% python3 -q
>>> import numpy as np
>>> np.set_printoptions(precision=3, suppress=True, linewidth=200)
>>> rd = lambda a: np.round(a, 3) + 0
>>> mat = np.load("case16.npy")
>>> mat
array([[-5,  0,  0],
       [ 0, -1,  0],
       [ 0,  0, -5]])
>>> # 3 blocks once reordered
>>> A2 = np.array([[1, 1], [2, -2], [-1, -2]])
>>> np.einsum("ik,kj->ij", mat, A2)
array([[-5, -5],
       [-2,  2],
       [ 5, 10]])
>>> np.einsum("ik,kj->ji", mat, A2)
array([[-5, -2,  5],
       [-5,  2, 10]])
>>> np.vstack([mat, A2.T]).shape
(5, 3)
>>> A2.T @ mat.T
array([[-5, -2,  5],
       [-5,  2, 10]])
>>> print(mat @ mat.T)
[[25  0  0]
 [ 0  1  0]
 [ 0  0 25]]
>>> print(rd(np.linalg.norm(mat, axis=0)))
[5. 1. 5.]
>>> mat.T @ mat
array([[25,  0,  0],
       [ 0,  1,  0],
       [ 0,  0, 25]])
>>> arr = np.loadtxt("w.csv", delimiter=",")
>>> arr
array([[ 1.,  2.,  0.,  0.],
       [ 2., -1.,  2.,  0.],
       [ 0.,  2.,  1.,  2.],
       [ 0.,  0.,  2., -1.]])
>>> # symmetric
>>> A2 = np.array([[4, -2], [-2, -5]])
>>> W2 = np.kron(A2, arr)
>>> np.linalg.matrix_rank(W2)
np.int64(8)
>>> print(W2.shape)
(8, 8)
>>> vec = np.array([2, 1, -2, 1])
>>> target = arr @ vec
>>> target
array([ 4., -1.,  2., -5.])
>>> print(rd(np.linalg.solve(arr, arr[:, 2])))
[0. 0. 1. 0.]
>>> ev, evecs = np.linalg.eig(arr)
>>> rd(ev)
array([ 3.387,  1.59 , -3.387, -1.59 ])
>>> rd(np.sort(np.linalg.eigvals(arr @ arr)))
array([ 2.528,  2.528, 11.472, 11.472])
>>> rd(np.sort(np.linalg.eigvals(arr.T)))
array([-3.387, -1.59 ,  1.59 ,  3.387])
>>> print(rd(arr @ evecs[:, 0] - ev[0] * evecs[:, 0]))
[0. 0. 0. 0.]
>>> rd(np.sort(np.linalg.eigvals(np.linalg.inv(arr))))
array([-0.629, -0.295,  0.295,  0.629])
>>> r0 = np.array([2, -2, 1, -1])
>>> A2 = arr + np.outer(r0, np.eye(4)[2])
>>> np.linalg.matrix_rank(A2 - arr)
np.int64(1)
>>> print(A2)
[[ 1.  2.  2.  0.]
 [ 2. -1.  0.  0.]
 [ 0.  2.  2.  2.]
 [ 0.  0.  1. -1.]]
>>> feats = np.load("arr.npy")
>>> rd(feats)
array([[ 0.695,  0.102, -0.712],
       [ 0.102,  0.966,  0.237],
       [-0.712,  0.237, -0.661]])
>>> vec = np.array([7, 7, 4])
>>> 3 - np.linalg.matrix_rank(feats - np.eye(3), tol=1e-8)
np.int64(2)
>>> rd(feats.T @ (feats @ vec))
array([7., 7., 4.])
>>> rd(np.abs(np.linalg.eigvals(feats)))
array([1., 1., 1.])
>>> rd(np.linalg.inv(feats))
array([[ 0.695,  0.102, -0.712],
       [ 0.102,  0.966,  0.237],
       [-0.712,  0.237, -0.661]])
>>> print([p for p in range(1, 25) if np.allclose(np.linalg.matrix_power(feats, p), np.eye(3))])
[2, 4, 6, 8, 10, 12, 14, 16, 18, 20, 22, 24]
